$ python3 -q
>>> import numpy as np
>>> from numpy import linalg as LA
>>> np.set_printoptions(precision=2, suppress=True, linewidth=120)
>>> mat = np.load("out11.npy")
>>> mat
array([[ 2,  1, -1],
       [-3,  4,  0],
       [ 2,  1, -1],
       [ 0,  0,  0],
       [-3,  4,  0],
       [ 0,  0,  0],
       [ 0,  0,  0],
       [-1,  2, -2],
       [-2,  2,  2],
       [ 0,  0,  0],
       [ 1,  3, -3],
       [ 0,  0,  0],
       [ 0,  0,  0],
       [-2,  2,  2],
       [ 0,  3,  1],
       [ 1,  3, -3],
       [ 0,  0,  0],
       [ 2,  1, -1],
       [ 0,  3,  1],
       [ 0,  0,  0],
       [ 1,  3, -3],
       [-1,  2, -2],
       [-1,  5, -1],
       [-1,  2, -2],
       [-1,  2, -2],
       [ 0,  0,  0]])
>>> idx = mat[:, 0] > np.median(mat[:, 0])
>>> r0 = mat[idx].mean(axis=0) - mat[~idx].mean(axis=0)
>>> r0
array([ 2.25,  0.45, -1.85])
>>> ((mat - mat.mean(axis=0)) @ r0 > 0).astype(int)
array([1, 0, 1, 0, 0, 0, 0, 1, 0, 0, 1, 0, 0, 0, 0, 1, 0, 1, 0, 0, 1, 1, 1, 1, 1, 0])
>>> arr = np.loadtxt("case18.csv", delimiter=",")
>>> arr
array([[5., 0., 0., 0.],
       [0., 5., 0., 0.],
       [0., 0., 5., 4.],
       [0., 0., 4., 5.]])
>>> np.allclose(arr, arr.T)
True
>>> print(np.allclose(arr @ arr.T, arr.T @ arr))
True
>>> (arr - arr.T) / 2
array([[0., 0., 0., 0.],
       [0., 0., 0., 0.],
       [0., 0., 0., 0.],
       [0., 0., 0., 0.]])
>>> LA.determinant(arr)
Traceback (most recent call last):
  File "<python-input-14>", line 1, in <module>
    LA.determinant(arr)
    ^^^^^^^^^^^^^^
AttributeError: module 'numpy.linalg' has no attribute 'determinant'
>>> np.trace(arr)
np.float64(20.0)
>>> Q = arr.astype(float).copy()
>>> for j in range(4):
...     Q[:, j] -= Q[:, :j] @ (Q[:, :j].T @ Q[:, j])
...     Q[:, j] /= LA.norm(Q[:, j])
... 
>>> print(np.round(Q.T @ arr, 2) + 0)
[[5.   0.   0.   0.  ]
 [0.   5.   0.   0.  ]
 [0.   0.   6.4  6.25]
 [0.   0.   0.   1.41]]
>>> vec = np.array([1, 2, -1, -3])
>>> y = arr @ vec
>>> y
array([  5.,  10., -17., -19.])
>>> print(LA.solve(arr, y))
[ 1.  2. -1. -3.]
>>> LA.solve(arr, y + arr[:, 2])
array([ 1.,  2.,  0., -3.])
>>> E = np.load("mat.npy")
>>> E
array([[13, 12, 10],
       [ 9,  8,  6],
       [ 7,  6,  4]])
>>> left, sig, Vh = LA.svd(E, full_matrices=False)
>>> np.round(sig / sig[0], 2) + 0
array([1.  , 0.04, 0.  ])
>>> print(np.allclose(left * sig @ Vh, E))
True
>>> LA.matrix_rank(E, rtol=0.1)
np.int64(1)
>>> round(float(LA.norm(E, 2) / LA.norm(E)), 2)
1.0
>>> LA.cond(E) > 100
np.True_
>>> r0, g = E[1], E[0]
>>> r0 @ g
np.int64(273)
>>> print(r0 @ r0)
181
>>> p = (r0 @ g) / (r0 @ r0) * r0
>>> LA.matrix_rank(np.outer(r0, g))
np.int64(1)
>>> round((g - p) @ r0, 2)
np.float64(-0.0)
>>> print(round(float(LA.norm(r0 + g) ** 2 + LA.norm(r0 - g) ** 2), 2))
1188.0
>>> g - p
array([-0.57, -0.07,  0.95])
>>> np.outer(r0, g)
array([[117, 108,  90],
       [104,  96,  80],
       [ 78,  72,  60]])
>>> data = np.load("dump.npy")
>>> data
array([[ 3., -2.,  0.,  0.],
       [-2.,  0., -2.,  0.],
       [ 0., -2.,  0., -2.],
       [ 0.,  0., -2.,  1.]])
>>> ev, V = LA.eigh(data)
>>> (ev > 1e-8).sum(), (ev < -1e-8).sum()
(np.int64(2), np.int64(2))
>>> LA.eigvalsh(data @ data)
array([ 0.01,  7.12,  8.21, 18.65])
>>> LA.eigvalsh(data + -3 * np.eye(4))
array([-5.87, -3.12, -0.33,  1.32])
>>> print(np.abs(V[:, -1]).round(6).argmax())
0
>>> np.abs(V[:, -1])
array([0.77, 0.51, 0.33, 0.2 ])
>>> print(np.abs(data).max())
3.0
>>> LA.rank(data)
Traceback (most recent call last):
  File "<python-input-50>", line 1, in <module>
    LA.rank(data)
    ^^^^^^^
AttributeError: module 'numpy.linalg' has no attribute 'rank'
>>> data.sum(axis=0)
array([ 1., -4., -4., -1.])
>>> data[:, 4]
Traceback (most recent call last):
  File "<python-input-52>", line 1, in <module>
    data[:, 4]
    ~~~~^^^^^^
IndexError: index 4 is out of bounds for axis 1 with size 4
>>> np.unravel_index(np.abs(data).argmax(), data.shape)
(np.int64(0), np.int64(0))
>>> LA.matrix_rank(data)
np.int64(4)
>>> np.diff(data, axis=0)
array([[-5.,  2., -2.,  0.],
       [ 2., -2.,  2., -2.],
       [ 0.,  2., -2.,  3.]])
>>> LA.svd(data, compute_uv=False)
array([4.32, 2.87, 2.67, 0.12])
>>> B = LA.invert(data)
Traceback (most recent call last):
  File "<python-input-57>", line 1, in <module>
    B = LA.invert(data)
        ^^^^^^^^^
AttributeError: module 'numpy.linalg' has no attribute 'invert'
>>> B = LA.inv(data)
>>> LA.inv(B)
array([[ 3., -2., -0., -0.],
       [-2., -0., -2., -0.],
       [-0., -2., -0., -2.],
       [-0., -0., -2.,  1.]])
